% python3 -q
>>> import numpy as np
>>> np.set_printoptions(precision=2, suppress=True, linewidth=140)
>>> tidy = lambda a: np.round(a, 2) + 0
>>> X = np.array([[0, 0, 2, 3, 3, 0],
...     [0, 0, 0, 2, 3, 3],
...     [3, 0, 0, 0, 2, 3],
...     [3, 3, 0, 0, 0, 2],
...     [2, 3, 3, 0, 0, 0],
...     [0, 2, 3, 3, 0, 0]])
>>> f = np.array([1, 3, 4, 2, 3, 3])
>>> M2 = X + np.outer(f, np.eye(6)[0])
>>> np.linalg.matrix_rank(np.linalg.inv(M2) - np.linalg.inv(X), tol=1e-8)
np.int64(1)
>>> tidy(np.linalg.det(M2) / np.linalg.det(X)), tidy(1 + np.linalg.solve(X, f)[0])
(np.float64(1.1), np.float64(1.1))
>>> M2
array([[1., 0., 2., 3., 3., 0.],
       [3., 0., 0., 2., 3., 3.],
       [7., 0., 0., 0., 2., 3.],
       [5., 3., 0., 0., 0., 2.],
       [5., 3., 3., 0., 0., 0.],
       [3., 2., 3., 3., 0., 0.]])
>>> W = np.array([[2, -1, 2],
...     [-2, -3, -2],
...     [-2, -3, 3],
...     [0, -1, 3],
...     [-1, -2, -1],
...     [-1, 1, -1]])
>>> beta = np.array([1, 1, 1])
>>> hid = np.maximum(X @ W + beta, 0)
>>> hid
array([[ 0,  0, 13],
       [ 0,  0,  1],
       [ 2,  0,  2],
       [ 0,  0,  0],
       [ 0,  0,  8],
       [ 0,  0, 15]])
>>> np.linalg.matrix_rank(hid)
np.int64(2)
>>> tidy((hid > 0).mean(axis=0))
array([0.17, 0.  , 0.83])
>>> Z = np.array([[-8, 8], [2, 6], [9, 3]])
>>> (hid @ Z).round(6).argmax(axis=1)
array([0, 0, 1, 0, 0, 0])
>>> hid @ Z
array([[117,  39],
       [  9,   3],
       [  2,  22],
       [  0,   0],
       [ 72,  24],
       [135,  45]])
>>> W @ Z
array([[  0,  16],
       [ -8, -40],
       [ 37, -25],
       [ 25,   3],
       [ -5, -23],
       [  1,  -5]])
>>> F = np.load("sample16.npy")
>>> F
array([[ 0,  0,  0,  0,  0,  0,  0,  0,  0,  0,  0,  0],
       [-3,  3,  0,  0,  0,  0,  0,  0,  0,  0,  0,  0],
       [-2, -2, -3,  0,  0,  0,  0,  0,  0,  0,  0,  0],
       [ 3,  0, -3,  0,  0,  0,  0,  0,  0,  0,  0,  0],
       [-2,  3, -3,  0,  3,  0,  0,  0,  0,  0,  0,  0],
       [ 3, -2,  0, -3,  2, -3,  0,  0,  0,  0,  0,  0],
       [-3, -2, -2,  3, -3, -3,  0,  0,  0,  0,  0,  0],
       [ 1,  0,  2, -1,  3,  1, -3,  2,  0,  0,  0,  0],
       [-2,  3,  3,  1, -1, -1,  2,  0,  1,  0,  0,  0],
       [-2, -1,  0,  1, -2, -3,  3, -1, -2,  0,  0,  0],
       [ 1, -3,  3, -2,  2, -1,  2, -3,  2,  1,  0,  0],
       [ 1,  3,  1,  1,  1,  0, -2, -2, -2, -3, -2,  2]])
>>> rng = np.random.default_rng(325)
>>> labels = rng.permutation(12)
>>> labels
array([ 0,  7, 10,  8,  5,  6,  2,  4, 11,  9,  1,  3])
>>> M2 = F[labels][:, labels]
>>> M2
array([[ 0,  0,  0,  0,  0,  0,  0,  0,  0,  0,  0,  0],
       [ 1,  2,  0,  0,  1, -3,  2,  3,  0,  0,  0, -1],
       [ 1, -3,  0,  2, -1,  2,  3,  2,  0,  1, -3, -2],
       [-2,  0,  0,  1, -1,  2,  3, -1,  0,  0,  3,  1],
       [ 3,  0,  0,  0, -3,  0,  0,  2,  0,  0, -2, -3],
       [-3,  0,  0,  0, -3,  0, -2, -3,  0,  0, -2,  3],
       [-2,  0,  0,  0,  0,  0, -3,  0,  0,  0, -2,  0],
       [-2,  0,  0,  0,  0,  0, -3,  3,  0,  0,  3,  0],
       [ 1, -2, -2, -2,  0, -2,  1,  1,  2, -3,  3,  1],
       [-2, -1,  0, -2, -3,  3,  0, -2,  0,  0, -1,  1],
       [-3,  0,  0,  0,  0,  0,  0,  0,  0,  0,  3,  0],
       [ 3,  0,  0,  0,  0,  0, -3,  0,  0,  0,  0,  0]])
>>> np.allclose(M2, F)
False
>>> tidy(np.linalg.det(M2)), tidy(np.linalg.det(F[labels]))
(np.float64(0.0), np.float64(0.0))
>>> C2 = M2.T @ M2
>>> np.allclose(C2, C2.T)
True
>>> tidy(np.linalg.svd(M2, compute_uv=False) ** 2)
array([102.69,  81.97,  57.45,  33.44,  28.66,  17.22,  13.02,   5.75,   2.19,   0.59,   0.01,   0.  ])
>>> print(np.linalg.matrix_rank(C2))
11
>>> tidy(F.mean(axis=0))
array([-0.42,  0.17, -0.17,  0.  ,  0.42, -0.83,  0.17, -0.33, -0.08, -0.17, -0.17,  0.17])
>>> print(F - F[0])
[[ 0  0  0  0  0  0  0  0  0  0  0  0]
 [-3  3  0  0  0  0  0  0  0  0  0  0]
 [-2 -2 -3  0  0  0  0  0  0  0  0  0]
 [ 3  0 -3  0  0  0  0  0  0  0  0  0]
 [-2  3 -3  0  3  0  0  0  0  0  0  0]
 [ 3 -2  0 -3  2 -3  0  0  0  0  0  0]
 [-3 -2 -2  3 -3 -3  0  0  0  0  0  0]
 [ 1  0  2 -1  3  1 -3  2  0  0  0  0]
 [-2  3  3  1 -1 -1  2  0  1  0  0  0]
 [-2 -1  0  1 -2 -3  3 -1 -2  0  0  0]
 [ 1 -3  3 -2  2 -1  2 -3  2  1  0  0]
 [ 1  3  1  1  1  0 -2 -2 -2 -3 -2  2]]
>>> np.diff(F, axis=0)
array([[-3,  3,  0,  0,  0,  0,  0,  0,  0,  0,  0,  0],
       [ 1, -5, -3,  0,  0,  0,  0,  0,  0,  0,  0,  0],
       [ 5,  2,  0,  0,  0,  0,  0,  0,  0,  0,  0,  0],
       [-5,  3,  0,  0,  3,  0,  0,  0,  0,  0,  0,  0],
       [ 5, -5,  3, -3, -1, -3,  0,  0,  0,  0,  0,  0],
       [-6,  0, -2,  6, -5,  0,  0,  0,  0,  0,  0,  0],
       [ 4,  2,  4, -4,  6,  4, -3,  2,  0,  0,  0,  0],
       [-3,  3,  1,  2, -4, -2,  5, -2,  1,  0,  0,  0],
       [ 0, -4, -3,  0, -1, -2,  1, -1, -3,  0,  0,  0],
       [ 3, -2,  3, -3,  4,  2, -1, -2,  4,  1,  0,  0],
       [ 0,  6, -2,  3, -1,  1, -4,  1, -4, -4, -2,  2]])
>>> Uu, s, vt = np.linalg.svd(F)
>>> V = vt[:(s > 1e-8).sum()]
>>> x0 = F[0] + 3 * F[11] + rng.integers(2) * np.eye(12)[3]
>>> x0
array([ 3.,  9.,  3.,  3.,  3.,  0., -6., -6., -6., -9., -6.,  6.])
>>> np.linalg.matrix_rank(np.vstack([F, x0]))
np.int64(11)
>>> print(tidy(np.linalg.norm(x0 - V.T @ V @ x0)))
0.0
>>> K = np.load("data.npy")
>>> K
array([[-1, -2, -2, -1, -2, -2],
       [ 0, -2, -1,  0, -2, -1],
       [ 1,  1, -1,  1,  1, -1],
       [ 1,  2,  2, -3, -6, -6],
       [ 0,  2,  1,  0, -6, -3],
       [-1, -1,  1,  3,  3, -3]])
>>> x0 = np.array([-1, -2, 1, 1, -1, 1])
>>> np.sign((K @ x0).round(6))
array([ 1,  1, -1, -1,  0,  1])
>>> K @ x0
array([ 2,  4, -5, -6,  0,  1])
>>> print((K @ x0).argmax())
1
>>> (K * x0).sum(axis=1)
array([ 2,  4, -5, -6,  0,  1])
>>> labels = rng.permutation(6)
>>> labels
array([3, 1, 2, 0, 5, 4])
>>> M2 = K[labels][:, labels]
>>> print(np.diag(M2))
[-3 -2 -1 -1 -3 -6]
>>> tidy(np.linalg.det(M2)), tidy(np.linalg.det(K[labels]))
(np.float64(1600.0), np.float64(1600.0))
>>> tidy(np.sort(np.abs(np.linalg.eigvals(M2))))
array([2.  , 2.  , 4.47, 4.47, 4.47, 4.47])
>>> f = np.array([3, -4])
>>> np.cross(K[1, :3], K[3, :3])
array([-2, -1,  2])
>>> np.convolve(K[1], f)
array([ 0, -6,  5,  4, -6,  5,  4])
>>> print(np.array([np.convolve(row, f, "same") for row in K]))
[[ -3  -2   2   5  -2   2]
 [  0  -6   5   4  -6   5]
 [  3  -1  -7   7  -1  -7]
 [  3   2  -2 -17  -6   6]
 [  0   6  -5  -4 -18  15]
 [ -3   1   7   5  -3 -21]]
>>> M2 = K[0, 0] * K[1:] - np.outer(K[1:, 0], K[0])
>>> M2
array([[ 0,  2,  1,  0,  2,  1],
       [ 0,  1,  3,  0,  1,  3],
       [ 0,  0,  0,  4,  8,  8],
       [ 0, -2, -1,  0,  6,  3],
       [ 0, -1, -3, -4, -5,  1]])
>>> K[:, 0] / K[0, 0]
array([ 1., -0., -1., -1., -0.,  1.])
>>> M2 = np.array([[1, 1], [1, -1]])
>>> A = np.kron(M2, np.kron(M2, M2))[rng.permutation(8)][:6]
>>> A
array([[ 1,  1, -1, -1,  1,  1, -1, -1],
       [ 1, -1, -1,  1,  1, -1, -1,  1],
       [ 1,  1,  1,  1,  1,  1,  1,  1],
       [ 1,  1, -1, -1, -1, -1,  1,  1],
       [ 1, -1,  1, -1,  1, -1,  1, -1],
       [ 1, -1,  1, -1, -1,  1, -1,  1]])
>>> t3 = np.stack([A, 5 * A, A[::-1]])
>>> np.einsum("bij,cij->bc", t3, t3)
array([[  48,  240,    0],
       [ 240, 1200,    0],
       [   0,    0,   48]])
>>> np.linalg.matrix_rank(t3.reshape(3, -1))
np.int64(2)
>>> tidy(np.linalg.norm(t3, axis=(1, 2)))
array([ 6.93, 34.64,  6.93])
>>> (t3 @ A.T).shape
(3, 6, 6)
>>> print(t3.sum(axis=0))
[[ 7  5 -5 -7  5  7 -7 -5]
 [ 7 -7 -5  5  7 -7 -5  5]
 [ 7  7  5  5  5  5  7  7]
 [ 7  7 -5 -5 -5 -5  7  7]
 [ 7 -7  5 -5  7 -7  5 -5]
 [ 7 -5  5 -7 -5  7 -7  5]]
>>> print(np.linalg.matrix_rank(t3))
[6 6 6]
